$ ipython --no-banner

In [1]: import numpy as np

In [2]: np.set_printoptions(precision=2, suppress=True, linewidth=100)

In [3]: X = np.array([[-2.0, 1.0, 1.0, 1.0, 1.0, 1.0, 1.0],
   ...:     [1.0, -2.0, 1.0, 1.0, 1.0, 1.0, 1.0],
   ...:     [1.0, 1.0, -2.0, 1.0, 1.0, 1.0, 1.0],
   ...:     [1.0, 1.0, 1.0, -2.0, 1.0, 1.0, 1.0],
   ...:     [1.0, 1.0, 1.0, 1.0, -2.0, 1.0, 1.0],
   ...:     [1.0, 1.0, 1.0, 1.0, 1.0, -2.0, 1.0],
   ...:     [1.0, 1.0, 1.0, 1.0, 1.0, 1.0, -2.0]])

In [4]: Q, R = np.linalg.qr(X)

In [5]: print(Q.shape, R.shape)
(7, 7) (7, 7)

In [6]: round(float(abs(R[0, 0])), 2), round(float(np.linalg.norm(X[:, 0])), 2)
Out[6]: (3.16, 3.16)

In [7]: np.round(Q.T @ Q, 2) + 0
Out[7]: 
array([[1., 0., 0., 0., 0., 0., 0.],
       [0., 1., 0., 0., 0., 0., 0.],
       [0., 0., 1., 0., 0., 0., 0.],
       [0., 0., 0., 1., 0., 0., 0.],
       [0., 0., 0., 0., 1., 0., 0.],
       [0., 0., 0., 0., 0., 1., 0.],
       [0., 0., 0., 0., 0., 0., 1.]])

In [8]: np.trace(Q @ Q.T)
Out[8]: np.float64(7.0)

In [9]: ev, evecs = np.linalg.eigh(X)

In [10]: vec = np.array([7, 8, 2, 6, 5, 4, 0])

In [11]: evecs * np.abs(ev) @ evecs.T
Out[11]: 
array([[3.14, 0.14, 0.14, 0.14, 0.14, 0.14, 0.14],
       [0.14, 3.14, 0.14, 0.14, 0.14, 0.14, 0.14],
       [0.14, 0.14, 3.14, 0.14, 0.14, 0.14, 0.14],
       [0.14, 0.14, 0.14, 3.14, 0.14, 0.14, 0.14],
       [0.14, 0.14, 0.14, 0.14, 3.14, 0.14, 0.14],
       [0.14, 0.14, 0.14, 0.14, 0.14, 3.14, 0.14],
       [0.14, 0.14, 0.14, 0.14, 0.14, 0.14, 3.14]])

In [12]: np.abs(X).sum(axis=1).max(), round(np.abs(ev).max(), 2)
Out[12]: (np.float64(8.0), np.float64(4.0))

In [13]: print(round(float(vec @ X @ vec / (vec @ vec)), 2), round(ev[0], 2), np.round(ev[-1], 2))
2.28 -3.0 4.0

In [14]: (np.sign(evecs[:, -1].round(6)) == np.sign(evecs[0, -1].round(6))).astype(int)
Out[14]: array([1, 1, 1, 1, 1, 1, 1])

In [15]: np.all(np.linalg.eigvalsh(X) > 0)
Out[15]: np.False_

In [16]: np.round(np.linalg.eigvalsh(X).min(), 2)
Out[16]: np.float64(-3.0)

In [17]: A2 = X / np.linalg.norm(X, axis=1, keepdims=True)

In [18]: G = A2 @ A2.T

In [19]: G
Out[19]: 
array([[1. , 0.1, 0.1, 0.1, 0.1, 0.1, 0.1],
       [0.1, 1. , 0.1, 0.1, 0.1, 0.1, 0.1],
       [0.1, 0.1, 1. , 0.1, 0.1, 0.1, 0.1],
       [0.1, 0.1, 0.1, 1. , 0.1, 0.1, 0.1],
       [0.1, 0.1, 0.1, 0.1, 1. , 0.1, 0.1],
       [0.1, 0.1, 0.1, 0.1, 0.1, 1. , 0.1],
       [0.1, 0.1, 0.1, 0.1, 0.1, 0.1, 1. ]])

In [20]: np.linalg.norm(A2, axis=1)
Out[20]: array([1., 1., 1., 1., 1., 1., 1.])

In [21]: np.round(np.degrees(np.arccos(np.clip(G[2, 0], -1, 1))), 2)
Out[21]: np.float64(84.26)

In [22]: M = np.loadtxt("case14.csv", delimiter=",")

In [23]: M
Out[23]: 
array([[0., 0., 0., 0., 0., 0., 0., 1., 0., 0., 0.],
       [0., 0., 0., 0., 0., 0., 0., 0., 0., 0., 1.],
       [0., 0., 0., 0., 1., 0., 0., 0., 0., 0., 0.],
       [2., 0., 0., 0., 0., 0., 0., 0., 0., 0., 0.],
       [0., 0., 0., 0., 0., 0., 0., 0., 2., 0., 0.],
       [0., 1., 0., 0., 0., 0., 0., 0., 0., 0., 0.],
       [0., 0., 0., 0., 0., 0., 0., 0., 0., 0., 0.],
       [0., 0., 0., 0., 0., 0., 0., 0., 0., 0., 0.],
       [0., 0., 0., 0., 0., 2., 0., 0., 0., 0., 0.],
       [0., 0., 1., 0., 0., 0., 0., 0., 0., 0., 0.],
       [0., 0., 0., 0., 0., 0., 1., 0., 0., 0., 0.]])

In [24]: np.argsort(-np.linalg.norm(M, axis=0).round(6), kind="stable")[:3]
Out[24]: array([0, 5, 8])

In [25]: np.linalg.matrix_rank(M, rtol=0.1)
Out[25]: np.int64(9)

In [26]: round(float(np.linalg.norm(M, 2) / np.linalg.norm(M)), 2)
Out[26]: 0.47

In [27]: f = np.array([-3, 2])

In [28]: np.array([np.convolve(row, f, "same") for row in M])
Out[28]: 
array([[ 0.,  0.,  0.,  0.,  0.,  0.,  0., -3.,  2.,  0.,  0.],
       [ 0.,  0.,  0.,  0.,  0.,  0.,  0.,  0.,  0.,  0., -3.],
       [ 0.,  0.,  0.,  0., -3.,  2.,  0.,  0.,  0.,  0.,  0.],
       [-6.,  4.,  0.,  0.,  0.,  0.,  0.,  0.,  0.,  0.,  0.],
       [ 0.,  0.,  0.,  0.,  0.,  0.,  0.,  0., -6.,  4.,  0.],
       [ 0., -3.,  2.,  0.,  0.,  0.,  0.,  0.,  0.,  0.,  0.],
       [ 0.,  0.,  0.,  0.,  0.,  0.,  0.,  0.,  0.,  0.,  0.],
       [ 0.,  0.,  0.,  0.,  0.,  0.,  0.,  0.,  0.,  0.,  0.],
       [ 0.,  0.,  0.,  0.,  0., -6.,  4.,  0.,  0.,  0.,  0.],
       [ 0.,  0., -3.,  2.,  0.,  0.,  0.,  0.,  0.,  0.,  0.],
       [ 0.,  0.,  0.,  0.,  0.,  0., -3.,  2.,  0.,  0.,  0.]])

In [29]: M @ M
Out[29]: 
array([[0., 0., 0., 0., 0., 0., 0., 0., 0., 0., 0.],
       [0., 0., 0., 0., 0., 0., 1., 0., 0., 0., 0.],
       [0., 0., 0., 0., 0., 0., 0., 0., 2., 0., 0.],
       [0., 0., 0., 0., 0., 0., 0., 2., 0., 0., 0.],
       [0., 0., 0., 0., 0., 4., 0., 0., 0., 0., 0.],
       [0., 0., 0., 0., 0., 0., 0., 0., 0., 0., 1.],
       [0., 0., 0., 0., 0., 0., 0., 0., 0., 0., 0.],
       [0., 0., 0., 0., 0., 0., 0., 0., 0., 0., 0.],
       [0., 2., 0., 0., 0., 0., 0., 0., 0., 0., 0.],
       [0., 0., 0., 0., 1., 0., 0., 0., 0., 0., 0.],
       [0., 0., 0., 0., 0., 0., 0., 0., 0., 0., 0.]])

In [30]: (np.linalg.matrix_power((M != 0) + (M.T != 0) + np.eye(11), 11) > 0).astype(int)
Out[30]: 
array([[1, 0, 0, 1, 0, 0, 0, 1, 0, 0, 0],
       [0, 1, 1, 0, 1, 1, 1, 0, 1, 1, 1],
       [0, 1, 1, 0, 1, 1, 1, 0, 1, 1, 1],
       [1, 0, 0, 1, 0, 0, 0, 1, 0, 0, 0],
       [0, 1, 1, 0, 1, 1, 1, 0, 1, 1, 1],
       [0, 1, 1, 0, 1, 1, 1, 0, 1, 1, 1],
       [0, 1, 1, 0, 1, 1, 1, 0, 1, 1, 1],
       [1, 0, 0, 1, 0, 0, 0, 1, 0, 0, 0],
       [0, 1, 1, 0, 1, 1, 1, 0, 1, 1, 1],
       [0, 1, 1, 0, 1, 1, 1, 0, 1, 1, 1],
       [0, 1, 1, 0, 1, 1, 1, 0, 1, 1, 1]])

In [31]: round(np.linalg.det(M), 2)
Out[31]: np.float64(0.0)

In [32]: np.flatnonzero(np.linalg.matrix_power((M != 0) + (M.T != 0) + np.eye(11), 11)[0])
Out[32]: array([0, 3, 7])

In [33]: print((M != 0).astype(int))
[[0 0 0 0 0 0 0 1 0 0 0]
 [0 0 0 0 0 0 0 0 0 0 1]
 [0 0 0 0 1 0 0 0 0 0 0]
 [1 0 0 0 0 0 0 0 0 0 0]
 [0 0 0 0 0 0 0 0 1 0 0]
 [0 1 0 0 0 0 0 0 0 0 0]
 [0 0 0 0 0 0 0 0 0 0 0]
 [0 0 0 0 0 0 0 0 0 0 0]
 [0 0 0 0 0 1 0 0 0 0 0]
 [0 0 1 0 0 0 0 0 0 0 0]
 [0 0 0 0 0 0 1 0 0 0 0]]

In [34]: np.unique(M.round(6), axis=0).shape
Out[34]: (10, 11)

In [35]: np.allclose(M[:-1].T @ np.linalg.lstsq(M[:-1].T, M[-1])[0], M[-1])
Out[35]: False

In [36]: W0 = np.array([[7, 0, 6, 1, 0, 8, 8, 5, 3, 5],
    ...:     [9, 0, 7, 8, 0, 7, 2, 4, 0, 3],
    ...:     [7, 4, 4, 6, 2, 4, 8, 6, 9, 0],
    ...:     [7, 1, 3, 5, 5, 1, 6, 2, 0, 7],
    ...:     [9, 0, 7, 7, 8, 9, 7, 1, 8, 5],
    ...:     [0, 6, 3, 1, 5, 1, 0, 2, 2, 4],
    ...:     [5, 0, 2, 5, 3, 7, 4, 0, 2, 2],
    ...:     [1, 3, 2, 7, 3, 5, 4, 9, 4, 9],
    ...:     [2, 6, 2, 6, 7, 0, 8, 3, 6, 5]])

In [37]: W0[4] = W0[5]

In [38]: W0
Out[38]: 
array([[7, 0, 6, 1, 0, 8, 8, 5, 3, 5],
       [9, 0, 7, 8, 0, 7, 2, 4, 0, 3],
       [7, 4, 4, 6, 2, 4, 8, 6, 9, 0],
       [7, 1, 3, 5, 5, 1, 6, 2, 0, 7],
       [0, 6, 3, 1, 5, 1, 0, 2, 2, 4],
       [0, 6, 3, 1, 5, 1, 0, 2, 2, 4],
       [5, 0, 2, 5, 3, 7, 4, 0, 2, 2],
       [1, 3, 2, 7, 3, 5, 4, 9, 4, 9],
       [2, 6, 2, 6, 7, 0, 8, 3, 6, 5]])

In [39]: rank = np.linalg.matrix_rank(W0)

In [40]: rank
Out[40]: np.int64(8)

In [41]: ns = np.linalg.svd(W0)[2][rank:].T

In [42]: np.round(W0 @ ns, 2) + 0
Out[42]: 
array([[0., 0.],
       [0., 0.],
       [0., 0.],
       [0., 0.],
       [0., 0.],
       [0., 0.],
       [0., 0.],
       [0., 0.],
       [0., 0.]])

In [43]: ns.shape
Out[43]: (10, 2)

In [44]: print([int(np.linalg.matrix_rank(np.delete(W0, i, axis=0))) for i in range(9)])
[7, 7, 7, 7, 8, 8, 7, 7, 7]

In [45]: [int(np.linalg.matrix_rank(W0[:, :j + 1])) for j in range(10)]
Out[45]: [1, 2, 3, 4, 5, 6, 7, 8, 8, 8]
